In [1]: import numpy as np

In [2]: np.set_printoptions(precision=3, suppress=True, linewidth=120, floatmode="fixed")

In [3]: m1 = np.loadtxt("layer5.csv", delimiter=",")

In [4]: m1
Out[4]: 
array([[ 1.000, -2.000,  2.000,  0.000,  2.000,  0.000, -2.000],
       [-2.000,  2.000, -2.000,  0.000, -1.000,  0.000,  2.000],
       [-1.000,  2.000, -1.000,  0.000,  0.000,  0.000,  1.000],
       [ 0.000,  0.000,  0.000,  0.000,  0.000,  1.000,  0.000],
       [ 2.000, -1.000,  1.000,  0.000,  1.000,  0.000, -2.000],
       [ 0.000,  0.000,  0.000,  2.000,  0.000,  1.000,  0.000],
       [ 1.000,  1.000, -1.000,  0.000, -2.000,  0.000, -1.000]])

In [5]: q, R = np.linalg.qr(m1)

In [6]: np.trace(q @ q.T)
Out[6]: np.float64(7.0)

In [7]: np.round(q @ R, 3) + 0
Out[7]: 
array([[ 1.000, -2.000,  2.000,  0.000,  2.000,  0.000, -2.000],
       [-2.000,  2.000, -2.000,  0.000, -1.000,  0.000,  2.000],
       [-1.000,  2.000, -1.000,  0.000,  0.000,  0.000,  1.000],
       [ 0.000,  0.000,  0.000,  0.000,  0.000,  1.000,  0.000],
       [ 2.000, -1.000,  1.000,  0.000,  1.000,  0.000, -2.000],
       [ 0.000,  0.000,  0.000,  2.000,  0.000,  1.000,  0.000],
       [ 1.000,  1.000, -1.000,  0.000, -2.000,  0.000, -1.000]])

In [8]: np.round(q.T @ q, 3) + 0
Out[8]: 
array([[1.000, 0.000, 0.000, 0.000, 0.000, 0.000, 0.000],
       [0.000, 1.000, 0.000, 0.000, 0.000, 0.000, 0.000],
       [0.000, 0.000, 1.000, 0.000, 0.000, 0.000, 0.000],
       [0.000, 0.000, 0.000, 1.000, 0.000, 0.000, 0.000],
       [0.000, 0.000, 0.000, 0.000, 1.000, 0.000, 0.000],
       [0.000, 0.000, 0.000, 0.000, 0.000, 1.000, 0.000],
       [0.000, 0.000, 0.000, 0.000, 0.000, 0.000, 1.000]])

In [9]: np.allclose(R.T @ R, m1.T @ m1)
Out[9]: True

In [10]: np.round(abs(R[0, 0]), 3), round(float(np.linalg.norm(m1[:, 0])), 3)
Out[10]: (np.float64(3.317), 3.317)

In [11]: np.abs(np.diag(R))
Out[11]: array([3.317, 2.576, 0.836, 2.000, 0.929, 1.000, 0.754])

In [12]: Y = m1 / np.linalg.norm(m1, axis=1, keepdims=True)

In [13]: gram = Y @ Y.T

In [14]: (np.abs(gram) > 0.9).astype(int)
Out[14]: 
array([[1, 1, 0, 0, 0, 0, 0],
       [1, 1, 1, 0, 1, 0, 0],
       [0, 1, 1, 0, 0, 0, 0],
       [0, 0, 0, 1, 0, 0, 0],
       [0, 1, 0, 0, 1, 0, 0],
       [0, 0, 0, 0, 0, 1, 0],
       [0, 0, 0, 0, 0, 0, 1]])

In [15]: np.degrees(np.arccos(np.clip(gram[3, 1], -1, 1)))
Out[15]: np.float64(90.0)

In [16]: gram.round(3) + 0
Out[16]: 
array([[ 1.000, -0.941, -0.825,  0.000,  0.878,  0.000, -0.429],
       [-0.941,  1.000,  0.917,  0.000, -0.951,  0.000,  0.171],
       [-0.825,  0.917,  1.000,  0.000, -0.798,  0.000,  0.134],
       [ 0.000,  0.000,  0.000,  1.000,  0.000,  0.447,  0.000],
       [ 0.878, -0.951, -0.798,  0.000,  1.000,  0.000,  0.000],
       [ 0.000,  0.000,  0.000,  0.447,  0.000,  1.000,  0.000],
       [-0.429,  0.171,  0.134,  0.000,  0.000,  0.000,  1.000]])

In [17]: rng = np.random.default_rng(58)

In [18]: labels = rng.permutation(7)

In [19]: labels
Out[19]: array([2, 4, 3, 0, 5, 6, 1])

In [20]: Y = m1[labels][:, labels]

In [21]: Y
Out[21]: 
array([[-1.000,  0.000,  0.000, -1.000,  0.000,  1.000,  2.000],
       [ 1.000,  1.000,  0.000,  2.000,  0.000, -2.000, -1.000],
       [ 0.000,  0.000,  0.000,  0.000,  1.000,  0.000,  0.000],
       [ 2.000,  2.000,  0.000,  1.000,  0.000, -2.000, -2.000],
       [ 0.000,  0.000,  2.000,  0.000,  1.000,  0.000,  0.000],
       [-1.000, -2.000,  0.000,  1.000,  0.000, -1.000,  1.000],
       [-2.000, -1.000,  0.000, -2.000,  0.000,  2.000,  2.000]])

In [22]: np.allclose(Y, m1)
Out[22]: False

In [23]: np.sort(np.abs(np.linalg.eigvals(Y)))
Out[23]: array([0.827, 0.876, 0.876, 1.000, 1.931, 2.000, 4.082])

In [24]: np.diag(Y)
Out[24]: array([-1.000,  1.000,  0.000,  1.000,  1.000, -1.000,  2.000])

In [25]: np.round(np.linalg.det(Y), 3), round(float(np.linalg.det(m1[labels])), 3)
Out[25]: (np.float64(-10.0), 10.0)

In [26]: np.trace(Y)
Out[26]: np.float64(3.0)

In [27]: Z = np.array([[0, 1, 6, 0], [5, 6, 9, 2], [4, 9, 2, 4]])

In [28]: E = np.repeat(Z, 26 // 3, axis=0)

In [29]: E = E + 0.05 * rng.normal(size=E.shape)

In [30]: E
Out[30]: 
array([[-0.038,  0.989,  6.037,  0.006],
       [-0.021,  0.984,  5.989, -0.016],
       [-0.040,  0.963,  5.997, -0.014],
       [-0.049,  1.008,  6.014, -0.031],
       [-0.020,  1.003,  6.058, -0.072],
       [-0.017,  1.110,  5.972, -0.069],
       [ 0.020,  0.996,  6.038,  0.006],
       [-0.015,  1.036,  5.970, -0.041],
       [ 4.918,  6.044,  8.920,  1.993],
       [ 5.073,  6.008,  8.966,  2.075],
       [ 5.093,  5.942,  8.944,  1.869],
       [ 4.991,  5.947,  9.051,  1.961],
       [ 5.039,  6.072,  8.992,  2.117],
       [ 4.931,  6.037,  8.937,  2.045],
       [ 5.090,  5.985,  9.042,  2.055],
       [ 4.971,  6.029,  9.005,  2.007],
       [ 4.032,  8.948,  2.004,  3.969],
       [ 3.971,  8.990,  2.047,  4.011],
       [ 4.054,  8.965,  2.063,  3.983],
       [ 3.941,  8.971,  2.026,  3.954],
       [ 4.031,  8.935,  1.925,  4.010],
       [ 4.011,  9.054,  1.972,  4.034],
       [ 3.939,  9.073,  2.014,  4.019],
       [ 4.029,  8.972,  1.982,  4.026]])

In [31]: proj = E @ np.linalg.solve(E.T @ E, E.T)

In [32]: np.round(np.linalg.eigvalsh(proj), 3) + 0
Out[32]: 
array([0.000, 0.000, 0.000, 0.000, 0.000, 0.000, 0.000, 0.000, 0.000, 0.000, 0.000, 0.000, 0.000, 0.000, 0.000, 0.000,
       0.000, 0.000, 0.000, 0.000, 1.000, 1.000, 1.000, 1.000])

In [33]: proj @ E[:, 1]
Out[33]: 
array([0.989, 0.984, 0.963, 1.008, 1.003, 1.110, 0.996, 1.036, 6.044, 6.008, 5.942, 5.947, 6.072, 6.037, 5.985, 6.029,
       8.948, 8.990, 8.965, 8.971, 8.935, 9.054, 9.073, 8.972])

In [34]: np.round(np.trace(proj), 3)
Out[34]: np.float64(4.0)

In [35]: Xs = E - E.mean(axis=0)

In [36]: left, sig, Vh = np.linalg.svd(Xs, full_matrices=False)

In [37]: np.abs(Vh[-1])
Out[37]: array([0.108, 0.481, 0.026, 0.870])

In [38]: np.round(Xs.mean(axis=0), 3) + 0
Out[38]: array([0.000, 0.000, 0.000, 0.000])

In [39]: np.searchsorted(np.cumsum(sig ** 2) / (sig ** 2).sum(), 0.9) + 1
Out[39]: np.int64(2)

In [40]: np.round(sig ** 2 / (sig ** 2).sum(), 3) + 0
Out[40]: array([0.706, 0.293, 0.000, 0.000])

In [41]: np.linalg.matrix_rank(Xs)
Out[41]: np.int64(4)

In [42]: A = np.loadtxt("mat.csv", delimiter=",")

In [43]: A
Out[43]: 
array([[ -6.548,  -1.041,  -0.272,   2.823,  -1.363,  -9.830],
       [ -6.611,  -0.018,  -0.941,   4.230,   0.004,  -8.219],
       [ -5.781,   1.993,   1.154,   1.739,  -1.482,  -9.624],
       [ -7.366,   0.339,   1.295,   0.973,  -0.010,  -6.620],
       [ -7.887,  -0.414,   0.776,   2.284,   1.006,  -8.845],
       [ -7.295,   1.395,  -0.570,   2.971,  -1.368,  -8.641],
       [ -5.557,   0.675,  -1.030,   2.148,   2.368, -10.603],
       [ -7.612,   2.318,   2.142,   4.729,  -0.749,  -6.932],
       [ -7.854,  -0.135,  -1.323,   5.893,  -0.521, -10.509],
       [ -6.873,  -0.347,  -0.189,   2.688,   0.490,  -8.795],
       [ -4.840,  -0.729,  -0.360,   3.711,   1.642,  -9.625],
       [ -4.632,   0.299,   0.379,   2.174,   1.352,  -9.084],
       [ -6.226,  -0.779,   1.133,   3.885,  -0.502,  -8.397],
       [ -5.515,  -1.298,   1.403,   3.681,   2.505,  -9.579],
       [ -4.756,  -0.487,   0.596,   3.603,   0.463,  -9.130],
       [ -5.165,   1.405,   0.678,   3.677,  -0.618,  -8.675],
       [ -6.990,   0.035,   0.489,   3.807,  -0.448,  -7.186],
       [ -7.088,   1.113,   0.915,   3.779,  -0.327, -10.240],
       [ -5.126,  -0.519,  -1.460,   3.799,   0.340,  -8.747]])

In [44]: labels = A[:, 1] > np.median(A[:, 1])

In [45]: r0 = A[labels].mean(axis=0) - A[~labels].mean(axis=0)

In [46]: np.argsort(-np.abs(r0).round(6), kind="stable")
Out[46]: array([1, 3, 2, 4, 5, 0])

In [47]: ((A - A.mean(axis=0)) @ r0 > 0).astype(int)
Out[47]: array([0, 0, 1, 1, 0, 1, 0, 1, 0, 0, 0, 1, 0, 0, 0, 1, 1, 1, 0])

In [48]: r0
Out[48]: array([-0.164,  1.640,  0.669, -0.771, -0.549,  0.545])

In [49]: Xs = A - A.mean(axis=0)

In [50]: vecs = np.linalg.svd(Xs)[2][:1]

In [51]: Y = Xs - Xs @ vecs.T @ vecs

In [52]: round(np.linalg.norm(Y) / np.linalg.norm(Xs), 3)
Out[52]: np.float64(0.802)

In [53]: np.round(np.diag(vecs.T @ vecs), 3) + 0
Out[53]: array([0.202, 0.165, 0.095, 0.000, 0.329, 0.209])

In [54]: np.cov(Xs @ vecs.T, rowvar=False)
Out[54]: array(2.597)
